% ipython --no-banner

In [1]: import numpy as np

In [2]: np.set_printoptions(suppress=True, linewidth=160)

In [3]: rng = np.random.default_rng(5610)

In [4]: idx = rng.integers(0, 2, 4)

In [5]: K = np.triu((idx[:, None] == idx) & (rng.random((4, 4)) < 0.8), 1).astype(int)

In [6]: K += K.T

In [7]: K
Out[7]: 
array([[0, 0, 0, 0],
       [0, 0, 1, 0],
       [0, 1, 0, 0],
       [0, 0, 0, 0]])

In [8]: # columns 0 and 3 are equal

In [9]: np.all(np.linalg.eigvalsh(K) > 0)
Out[9]: np.False_

In [10]: try:
    ...:     np.linalg.cholesky(K)
    ...: except np.linalg.LinAlgError as e:
    ...:     print(e)
    ...: 
Matrix is not positive definite

In [11]: [round(float(np.linalg.det(K[:i, :i])), 2) + 0 for i in range(1, 5)]
Out[11]: [0.0, 0.0, 0.0, 0.0]

In [12]: ev, vecs = np.linalg.eigvalsh(K)
---------------------------------------------------------------------------
ValueError                                Traceback (most recent call last)
Cell In[12], line 1
----> 1 ev, vecs = np.linalg.eigvalsh(K)

ValueError: too many values to unpack (expected 2)

In [13]: ev, vecs = np.linalg.eigh(K)

In [14]: ev.sum(), np.trace(K)
Out[14]: (np.float64(0.0), np.int64(0))

In [15]: np.round(np.linalg.eigvalsh(K + -3 * np.eye(4)), 2)
Out[15]: array([-4., -3., -3., -2.])

In [16]: np.round(vecs.T @ K @ vecs, 2) + 0
Out[16]: 
array([[-1.,  0.,  0.,  0.],
       [ 0.,  0.,  0.,  0.],
       [ 0.,  0.,  0.,  0.],
       [ 0.,  0.,  0.,  1.]])

In [17]: np.round(np.linalg.eigvalsh(K @ K), 2)
Out[17]: array([0., 0., 1., 1.])

In [18]: np.abs(vecs[:, -1]).round(6).argmax()
Out[18]: np.int64(1)

In [19]: np.round(vecs @ np.diag(ev) @ vecs.T, 2) + 0
Out[19]: 
array([[0., 0., 0., 0.],
       [0., 0., 1., 0.],
       [0., 1., 0., 0.],
       [0., 0., 0., 0.]])

In [20]: B = K + rng.integers(-2, 3, (4, 2)) @ rng.integers(-2, 3, (2, 4))

In [21]: B
Out[21]: 
array([[-4, -2,  0,  0],
       [ 2,  3, -1, -1],
       [-4, -5,  4,  2],
       [-4, -4,  2,  1]])

In [22]: np.linalg.matrix_rank(B - K, tol=1e-8)
Out[22]: np.int64(2)

In [23]: np.abs(B - K).sum(axis=1)
Out[23]: array([ 6,  8, 16, 11])

In [24]: B - K
Out[24]: 
array([[-4, -2,  0,  0],
       [ 2,  3, -2, -1],
       [-4, -6,  4,  2],
       [-4, -4,  2,  1]])

In [25]: np.allclose(K[:-1].T @ np.linalg.lstsq(K[:-1].T, K[-1])[0], K[-1])
Out[25]: True

In [26]: np.linalg.lstsq(K[:-1].T, K[-1])[2]
Out[26]: np.int32(2)

In [27]: np.unique(K.round(6), axis=0).shape
Out[27]: (3, 4)

In [28]: np.abs(np.diag(np.linalg.qr(K)[1])) > 1e-9
Out[28]: array([False,  True,  True, False])

In [29]: try:
    ...:     np.linalg.inv(K)
    ...: except np.linalg.LinAlgError as e:
    ...:     print("failed:", e)
    ...: 
failed: Singular matrix

In [30]: np.round(K @ np.linalg.pinv(K) @ K, 2)
Out[30]: 
array([[0., 0., 0., 0.],
       [0., 0., 1., 0.],
       [0., 1., 0., 0.],
       [0., 0., 0., 0.]])

In [31]: np.round(np.trace(np.linalg.pinv(K) @ K), 2)
Out[31]: np.float64(2.0)

In [32]: mat = np.load("case2.npy")

In [33]: mat
Out[33]: 
array([[2, 0, 0, 0],
       [0, 1, 0, 0],
       [0, 2, 0, 0],
       [1, 0, 2, 2]])

In [34]: # rows and columns are dependent

In [35]: round(np.linalg.det(mat), 2)
Out[35]: np.float64(0.0)

In [36]: np.round(np.abs(np.linalg.eigvals(mat)).max(), 2)
Out[36]: np.float64(2.0)

In [37]: mat @ mat
Out[37]: 
array([[4, 0, 0, 0],
       [0, 1, 0, 0],
       [0, 2, 0, 0],
       [4, 4, 4, 4]])

In [38]: np.allclose(mat, mat.T)
Out[38]: False

In [39]: np.round(np.sort(np.abs(np.linalg.eigvals(mat))), 2)
Out[39]: array([0., 1., 2., 2.])

In [40]: np.linalg.matrix_power(mat, 3)
Out[40]: 
array([[ 8,  0,  0,  0],
       [ 0,  1,  0,  0],
       [ 0,  2,  0,  0],
       [12, 12,  8,  8]])

In [41]: r = np.linalg.matrix_rank(mat)

In [42]: r
Out[42]: np.int64(3)

In [43]: ns = np.linalg.svd(mat)[2][r:].T

In [44]: [int(np.linalg.matrix_rank(np.delete(mat, i, axis=0))) for i in range(4)]
Out[44]: [2, 3, 3, 2]

In [45]: np.linalg.matrix_rank(mat.T @ mat), np.linalg.matrix_rank(mat @ mat.T)
Out[45]: (np.int64(3), np.int64(3))

In [46]: [int(np.linalg.matrix_rank(mat[:, :j + 1])) for j in range(4)]
Out[46]: [1, 2, 3, 3]

In [47]: ns.shape
Out[47]: (4, 1)

In [48]: np.round(mat @ ns, 2) + 0
Out[48]: 
array([[0.],
       [0.],
       [0.],
       [0.]])

In [49]: U, sv, Vh = np.linalg.svd(mat)

In [50]: vecs = Vh[:(sv > 1e-8).sum()]

In [51]: x = mat[1] + -2 * mat[3] + rng.integers(2) * np.eye(4)[2]

In [52]: x
Out[52]: array([-2.,  1., -3., -4.])

In [53]: np.round(vecs.T @ vecs, 2) + 0
Out[53]: 
array([[1. , 0. , 0. , 0. ],
       [0. , 1. , 0. , 0. ],
       [0. , 0. , 0.5, 0.5],
       [0. , 0. , 0.5, 0.5]])

In [54]: round(np.linalg.norm(x - vecs.T @ vecs @ x), 2)
Out[54]: np.float64(0.71)

In [55]: np.allclose(vecs.T @ vecs @ x, x)
Out[55]: False

In [56]: B = np.array([[2, 2, 0, 1, 0, 1, 3],
    ...:     [1, 3, 1, 0, 2, 3, 0],
    ...:     [2, 2, 0, 3, 1, 1, 0],
    ...:     [2, 3, 1, 1, 3, 3, 1],
    ...:     [3, 0, 0, 0, 3, 2, 1],
    ...:     [1, 1, 3, 1, 0, 2, 1],
    ...:     [1, 3, 3, 1, 0, 3, 0]])

In [57]: J = B - B.T

In [58]: J
Out[58]: 
array([[ 0,  1, -2, -1, -3,  0,  2],
       [-1,  0, -1, -3,  2,  2, -3],
       [ 2,  1,  0,  2,  1, -2, -3],
       [ 1,  3, -2,  0,  3,  2,  0],
       [ 3, -2, -1, -3,  0,  2,  1],
       [ 0, -2,  2, -2, -2,  0, -2],
       [-2,  3,  3,  0, -1,  2,  0]])

In [59]: # skew-symmetric

In [60]: x = np.array([2, 0, -2, 0, 2, 1, -1])

In [61]: np.round(np.linalg.svd(J, compute_uv=False), 2) + 0
Out[61]: array([6.65, 6.65, 5.76, 5.76, 2.93, 2.93, 0.  ])

In [62]: x @ J @ x
Out[62]: np.int64(0)

In [63]: O = np.linalg.solve(np.eye(7) - J, np.eye(7) + J)

In [64]: round(np.linalg.det(O), 2)
Out[64]: np.float64(1.0)

In [65]: np.round(O @ O.T, 2) + 0
Out[65]: 
array([[1., 0., 0., 0., 0., 0., 0.],
       [0., 1., 0., 0., 0., 0., 0.],
       [0., 0., 1., 0., 0., 0., 0.],
       [0., 0., 0., 1., 0., 0., 0.],
       [0., 0., 0., 0., 1., 0., 0.],
       [0., 0., 0., 0., 0., 1., 0.],
       [0., 0., 0., 0., 0., 0., 1.]])

In [66]: r = np.linalg.matrix_rank(J)

In [67]: r
Out[67]: np.int64(6)

In [68]: ns = np.linalg.svd(J)[2][r:].T

In [69]: [int(np.linalg.matrix_rank(np.delete(J, i, axis=0))) for i in range(7)]
Out[69]: [6, 6, 6, 6, 6, 6, 6]

In [70]: [int(np.linalg.matrix_rank(J[:, :j + 1])) for j in range(7)]
Out[70]: [1, 2, 3, 4, 5, 6, 6]

In [71]: np.round(J @ ns, 2) + 0
Out[71]: 
array([[0.],
       [0.],
       [0.],
       [0.],
       [0.],
       [0.],
       [0.]])

In [72]: np.round(ns @ ns.T, 2) + 0
Out[72]: 
array([[ 0.  ,  0.01,  0.01, -0.02,  0.01, -0.02,  0.01],
       [ 0.01,  0.08,  0.07, -0.16,  0.08, -0.18,  0.07],
       [ 0.01,  0.07,  0.06, -0.14,  0.07, -0.16,  0.06],
       [-0.02, -0.16, -0.14,  0.32, -0.16,  0.35, -0.14],
       [ 0.01,  0.08,  0.07, -0.16,  0.08, -0.18,  0.07],
       [-0.02, -0.18, -0.16,  0.35, -0.18,  0.39, -0.16],
       [ 0.01,  0.07,  0.06, -0.14,  0.07, -0.16,  0.06]])

In [73]: np.round(ns[:, 0] / ns[np.abs(ns[:, 0]).round(6).argmax(), 0], 2)
Out[73]: array([-0.06, -0.46, -0.4 ,  0.91, -0.46,  1.  , -0.4 ])

In [74]: np.linalg.matrix_rank(J.T @ J), np.linalg.matrix_rank(J @ J.T)
Out[74]: (np.int64(6), np.int64(6))

In [75]: np.allclose(J @ ns, 0)
Out[75]: True

In [76]: U, sv = np.linalg.svd(J)
---------------------------------------------------------------------------
ValueError                                Traceback (most recent call last)
Cell In[76], line 1
----> 1 U, sv = np.linalg.svd(J)

ValueError: too many values to unpack (expected 2)

In [77]: U, sv, Vh = np.linalg.svd(J, full_matrices=False)

In [78]: sv.round(2) + 0
Out[78]: array([6.65, 6.65, 5.76, 5.76, 2.93, 2.93, 0.  ])

In [79]: np.round(sv / sv[0], 2) + 0
Out[79]: array([1.  , 1.  , 0.87, 0.87, 0.44, 0.44, 0.  ])

In [80]: round(np.sqrt((sv ** 2).sum()), 2), round(np.linalg.norm(J), 2)
Out[80]: (np.float64(13.11), np.float64(13.11))

In [81]: np.round(np.cumsum(sv ** 2) / np.sum(sv ** 2), 2)
Out[81]: array([0.26, 0.51, 0.71, 0.9 , 0.95, 1.  , 1.  ])

In [82]: M = np.load("test5.npy")

In [83]: M
Out[83]: 
array([[3, 0, 3, 1, 2],
       [0, 1, 2, 0, 2],
       [0, 0, 2, 2, 2],
       [0, 0, 0, 1, 2],
       [0, 0, 0, 0, 2]])

In [84]: # triangular, det is the product of the diagonal

In [85]: B = M ** -1
---------------------------------------------------------------------------
ValueError                                Traceback (most recent call last)
Cell In[85], line 1
----> 1 B = M ** -1

ValueError: Integers to negative integer powers are not allowed.

In [86]: B = np.linalg.inv(M)

In [87]: round(float(np.linalg.det(M) * np.linalg.det(B)), 2)
Out[87]: 1.0

In [88]: B.round(2)
Out[88]: 
array([[ 0.33,  0.  , -0.5 ,  0.67, -0.5 ],
       [ 0.  ,  1.  , -1.  ,  2.  , -2.  ],
       [ 0.  ,  0.  ,  0.5 , -1.  ,  0.5 ],
       [ 0.  ,  0.  ,  0.  ,  1.  , -1.  ],
       [ 0.  ,  0.  ,  0.  ,  0.  ,  0.5 ]])

In [89]: (np.abs(B) > 1e-9).astype(int)
Out[89]: 
array([[1, 0, 1, 1, 1],
       [0, 1, 1, 1, 1],
       [0, 0, 1, 1, 1],
       [0, 0, 0, 1, 1],
       [0, 0, 0, 0, 1]])

In [90]: round(np.linalg.cond(M), 2)
Out[90]: np.float64(23.64)

In [91]: np.round(np.linalg.inv(B), 2)
Out[91]: 
array([[3., 0., 3., 1., 2.],
       [0., 1., 2., 0., 2.],
       [0., 0., 2., 2., 2.],
       [0., 0., 0., 1., 2.],
       [0., 0., 0., 0., 2.]])

In [92]: round(np.linalg.slogdet(M)[0], 2)
Out[92]: np.float64(1.0)

In [93]: th = np.radians(36)

In [94]: r_ = np.eye(5)

In [95]: r_[1, 1] = r_[0, 0] = np.cos(th)

In [96]: r_[1, 0], r_[0, 1] = -np.sin(th), np.sin(th)

In [97]: r_.round(2)
Out[97]: 
array([[ 0.81,  0.59,  0.  ,  0.  ,  0.  ],
       [-0.59,  0.81,  0.  ,  0.  ,  0.  ],
       [ 0.  ,  0.  ,  1.  ,  0.  ,  0.  ],
       [ 0.  ,  0.  ,  0.  ,  1.  ,  0.  ],
       [ 0.  ,  0.  ,  0.  ,  0.  ,  1.  ]])

In [98]: B = M @ r_.T

In [99]: np.round(np.linalg.det(r_), 2), round(float(np.trace(r_)), 2)
Out[99]: (np.float64(1.0), 4.62)

In [100]: T = np.stack([r_, 3 * r_, r_[::-1]])

In [101]: np.round(np.linalg.norm(T, axis=(1, 2)), 2)
Out[101]: array([2.24, 6.71, 2.24])

In [102]: T.shape
Out[102]: (3, 5, 5)

In [103]: np.linalg.matrix_rank(T)
Out[103]: array([5, 5, 5])

In [104]: (T @ r_.T).shape
Out[104]: (3, 5, 5)

In [105]: np.einsum("bij,cij->bc", T, T)
Out[105]: 
array([[ 5., 15.,  1.],
       [15., 45.,  3.],
       [ 1.,  3.,  5.]])

In [106]: x = np.array([-3, -2, 2, -1, 3])

In [107]: h = np.maximum(M @ x, 0)

In [108]: M * (h > 1e-9)[:, None]
Out[108]: 
array([[3, 0, 3, 1, 2],
       [0, 1, 2, 0, 2],
       [0, 0, 2, 2, 2],
       [0, 0, 0, 1, 2],
       [0, 0, 0, 0, 2]])

In [109]: np.round(np.tanh(M @ x), 2)
Out[109]: array([0.96, 1.  , 1.  , 1.  , 1.  ])

In [110]: M.T @ h
Out[110]: array([ 6,  8, 38, 23, 58])

In [111]: ev, vecs = np.linalg.eig(M)

In [112]: np.round(np.sort(np.linalg.eigvals(np.linalg.inv(M))), 2)
Out[112]: array([0.33, 0.5 , 0.5 , 1.  , 1.  ])

In [113]: M @ vecs[:, 0] - ev[0] * vecs[:, 0]
Out[113]: array([0., 0., 0., 0., 0.])

In [114]: np.round(np.sort(np.linalg.eigvals(M.T)), 2)
Out[114]: array([1., 1., 2., 2., 3.])

In [115]: m1 = np.array([[3, 1, 0], [-3, 0, 3], [-3, 1, 0]])

In [116]: m1
Out[116]: 
array([[ 3,  1,  0],
       [-3,  0,  3],
       [-3,  1,  0]])

In [117]: np.linalg.matrix_power(m1, 4)
Out[117]: 
array([[ -54,    9,   27],
       [-108,  -54,  -54],
       [ -54,  -45,  -27]])

In [118]: m1 @ m1
Out[118]: 
array([[  6,   3,   3],
       [-18,   0,   0],
       [-12,  -3,   3]])

In [119]: round(np.abs(np.linalg.eigvals(m1)).max(), 2)
Out[119]: np.float64(3.07)

In [120]: B = m1 ** -1
---------------------------------------------------------------------------
ValueError                                Traceback (most recent call last)
Cell In[120], line 1
----> 1 B = m1 ** -1

ValueError: Integers to negative integer powers are not allowed.

In [121]: B = np.linalg.invert(m1)
---------------------------------------------------------------------------
AttributeError                            Traceback (most recent call last)
Cell In[121], line 1
----> 1 B = np.linalg.invert(m1)

AttributeError: module 'numpy.linalg' has no attribute 'invert'

In [122]: B = np.linalg.inv(m1)

In [123]: np.round(m1 @ B, 2) + 0
Out[123]: 
array([[1., 0., 0.],
       [0., 1., 0.],
       [0., 0., 1.]])

In [124]: np.round(np.linalg.det(m1) * B, 2)
Out[124]: 
array([[-3., -0.,  3.],
       [-9., -0., -9.],
       [-3., -6.,  3.]])
